$ python3 -q
>>> import numpy as np
>>> from numpy import linalg as LA
>>> np.set_printoptions(suppress=True, linewidth=140)
>>> rnd = lambda a: np.round(a, 1) + 0
>>> X = np.load("case2.npy")
>>> X
array([[-0.4,  2.4,  1.2,  0.9],
       [ 0.5, -0.9, -0.3,  0.3],
       [ 2.1,  1.1, -1. ,  1.7],
       [ 0. ,  1.1,  0.9,  1.2],
       [-0.8, -0.4, -0.2,  0.3],
       [ 0.5,  1.3,  0.9, -1.2]])
>>> B = np.array([[-2, 0], [-6, 5], [-4, 6], [-2, 8]])
>>> rnd(np.einsum("ik,kj->ji", X, B))
array([[-20.2,   5. , -10.2, -12.6,   4.2, -10. ],
       [ 26.4,  -3.9,  13.1,  20.5,  -0.8,   2.3]])
>>> LA.matrix_rank(np.vstack([X, B.T]))
np.int64(4)
>>> rnd(np.einsum("ij,ij->i", X, X))
array([8.2, 1.2, 9.5, 3.5, 0.9, 4.2])
>>> rnd(np.einsum("ij->j", X))
array([1.9, 4.6, 1.5, 3.2])
>>> rnd(B.T @ X.T)
array([[-20.2,   5. , -10.2, -12.6,   4.2, -10. ],
       [ 26.4,  -3.9,  13.1,  20.5,  -0.8,   2.3]])
>>> P = X @ LA.solve(X.T @ X, X.T)
>>> rnd(P)
array([[ 0.7, -0.3,  0. ,  0.3,  0.1,  0.1],
       [-0.3,  0.5,  0. ,  0.3, -0.2, -0.1],
       [ 0. ,  0. ,  1. ,  0. , -0.1, -0.1],
       [ 0.3,  0.3,  0. ,  0.7, -0.1, -0.1],
       [ 0.1, -0.2, -0.1, -0.1,  0.3, -0.4],
       [ 0.1, -0.1, -0.1, -0.1, -0.4,  0.8]])
>>> rnd(LA.eigvalsh(P))
array([0., 0., 1., 1., 1., 1.])
>>> rnd(P @ X[:, 3])
array([ 0.9,  0.3,  1.7,  1.2,  0.3, -1.2])
>>> np.allclose(P @ P, P)
True
>>> rnd((np.eye(6) - P) @ X)
array([[0., 0., 0., 0.],
       [0., 0., 0., 0.],
       [0., 0., 0., 0.],
       [0., 0., 0., 0.],
       [0., 0., 0., 0.],
       [0., 0., 0., 0.]])
>>> T = np.stack([X, -2 * X, X[::-1]])
>>> rnd(LA.norm(T, axis=(1, 2)))
array([ 5.2, 10.5,  5.2])
>>> (T @ X.T).shape
(3, 6, 6)
>>> X.reshape(-1, 2)
array([[-0.4,  2.4],
       [ 1.2,  0.9],
       [ 0.5, -0.9],
       [-0.3,  0.3],
       [ 2.1,  1.1],
       [-1. ,  1.7],
       [ 0. ,  1.1],
       [ 0.9,  1.2],
       [-0.8, -0.4],
       [-0.2,  0.3],
       [ 0.5,  1.3],
       [ 0.9, -1.2]])
>>> X.reshape(2, -1)
array([[-0.4,  2.4,  1.2,  0.9,  0.5, -0.9, -0.3,  0.3,  2.1,  1.1, -1. ,  1.7],
       [ 0. ,  1.1,  0.9,  1.2, -0.8, -0.4, -0.2,  0.3,  0.5,  1.3,  0.9, -1.2]])
>>> X.reshape(6, 5)
Traceback (most recent call last):
  File "<python-input-23>", line 1, in <module>
    X.reshape(6, 5)
    ~~~~~~~~~^^^^^^
ValueError: cannot reshape array of size 24 into shape (6,5)
>>> T = X.reshape(6, 2, -1)
>>> T.transpose(1, 0, 2)
array([[[-0.4,  2.4],
        [ 0.5, -0.9],
        [ 2.1,  1.1],
        [ 0. ,  1.1],
        [-0.8, -0.4],
        [ 0.5,  1.3]],

       [[ 1.2,  0.9],
        [-0.3,  0.3],
        [-1. ,  1.7],
        [ 0.9,  1.2],
        [-0.2,  0.3],
        [ 0.9, -1.2]]])
>>> rnd(T.sum(axis=1))
array([[ 0.8,  3.3],
       [ 0.2, -0.6],
       [ 1.1,  2.8],
       [ 0.9,  2.3],
       [-1. , -0.1],
       [ 1.4,  0.1]])
